$ ipython --no-banner

In [1]: import numpy as np

In [2]: from numpy import linalg as LA

In [3]: np.set_printoptions(precision=1, suppress=True, linewidth=140)

In [4]: def rd(a):
   ...:     return np.round(a, 1) + 0
   ...: 

In [5]: E = np.load("out6.npy")

In [6]: print(E)
[[  4.   -7.1 -10.    9.1  20.9]
 [  2.   24.9  -5.9 -20.9  -0.8]
 [  5.9  -6.    8.    0.   -4. ]
 [ 10.9 -27.   16.   13.9  -2. ]
 [  1.9   7.   11.9 -12.  -19.1]
 [ 13.  -30.   16.   16.1   1.1]
 [ 37.   -5.1 -12.   -4.   50. ]
 [-39.1  20.    0.   -4.  -40.9]
 [-40.1  10.2   6.    3.2 -46.1]
 [ -7.1 -13.1  -4.1  16.    6. ]
 [-34.1   9.9   8.2  -0.1 -44. ]]

In [7]: cen = E - E.mean(axis=0)

In [8]: left, sig, Vh = LA.svd(cen, full_matrices=False)

In [9]: print(np.abs(left[:, 0]).argmax())
6

In [10]: print(np.searchsorted(np.cumsum(sig ** 2) / (sig ** 2).sum(), 0.9) + 1)
2

In [11]: print(rd(sig))
[122.2  61.5  35.5   0.3   0.2]

In [12]: print(rd(Vh[0] * np.sign(Vh[0, np.abs(Vh[0]).argmax()])))
[ 0.6 -0.3 -0.1  0.1  0.7]

In [13]: print(rd(sig ** 2 / (sig ** 2).sum()))
[0.7 0.2 0.1 0.  0. ]

In [14]: mat = np.loadtxt("arr.csv", delimiter=",")

In [15]: print(mat)
[[5. 0. 0. 0. 0. 4. 0.]
 [0. 5. 4. 4. 0. 0. 4.]
 [0. 4. 5. 4. 0. 0. 4.]
 [0. 4. 4. 5. 0. 0. 4.]
 [0. 0. 0. 0. 5. 0. 0.]
 [4. 0. 0. 0. 0. 5. 0.]
 [0. 4. 4. 4. 0. 0. 5.]]

In [16]: # splits into 3 blocks

In [17]: rng = np.random.default_rng(45)

In [18]: labels = rng.permutation(7)

In [19]: print(labels)
[2 6 5 0 1 3 4]

In [20]: out = mat[labels][:, labels]

In [21]: print(np.diag(out))
[5. 5. 5. 5. 5. 5. 5.]

In [22]: print(np.allclose(out, mat))
False

In [23]: print(rd(LA.det(out)), rd(LA.det(mat[labels])))
765.0 -765.0

In [24]: print(out)
[[5. 4. 0. 0. 4. 4. 0.]
 [4. 5. 0. 0. 4. 4. 0.]
 [0. 0. 5. 4. 0. 0. 0.]
 [0. 0. 4. 5. 0. 0. 0.]
 [4. 4. 0. 0. 5. 4. 0.]
 [4. 4. 0. 0. 4. 5. 0.]
 [0. 0. 0. 0. 0. 0. 5.]]

In [25]: print(rd(np.sort(np.abs(LA.eigvals(out)))))
[ 1.  1.  1.  1.  5.  9. 17.]

In [26]: X = np.load("dump.npy")

In [27]: print(X)
[[-1.5 -0.9  1.   0.4  2.2 -2.2 -2.  -0.9 -1.5  1.7]
 [-1.2 -1.3  0.6  0.2  1.7 -1.8 -2.2 -1.  -1.3  1.9]
 [-2.  -0.3  1.5  0.1  2.  -2.4 -1.7 -1.3 -1.4  2.1]
 [-1.2 -1.   0.6  0.3  2.6 -1.9 -2.9 -0.9 -0.7  1.8]
 [-2.   1.9 -1.2  0.2 -1.4 -2.2 -1.   1.2  2.5 -1. ]
 [-1.9  1.7 -0.8  1.8 -1.9 -1.5 -1.1  0.6  2.2 -1.3]
 [-1.4  2.  -0.6  1.2 -1.2 -1.6 -1.1  0.6  1.7 -1.6]
 [-2.   1.7 -0.5  0.8 -1.2 -2.  -0.6  1.   2.2 -1.1]
 [ 0.4  1.9 -2.  -0.4 -2.2 -1.9 -1.2 -1.9 -0.5 -0.1]
 [ 0.6  2.  -1.9  0.2 -2.4 -2.1 -1.  -2.1  0.4  0.2]
 [ 0.2  1.9 -1.5  0.5 -1.6 -2.  -0.6 -1.7 -0.3 -0.1]
 [-0.3  2.  -2.2 -0.4 -1.8 -2.2 -1.  -2.  -0.4  0. ]]

In [28]: Q, evecs = LA.qr(X[:, :7])[0], LA.qr(X[:, 7:])[0]

In [29]: sig = LA.svd(Q.T @ evecs, compute_uv=False)

In [30]: print(rd(sig))
[1.  1.  0.8]

In [31]: print(rd(np.degrees(np.arccos(sig.clip(0, 1)))))
[ 3.1 14.4 34.5]
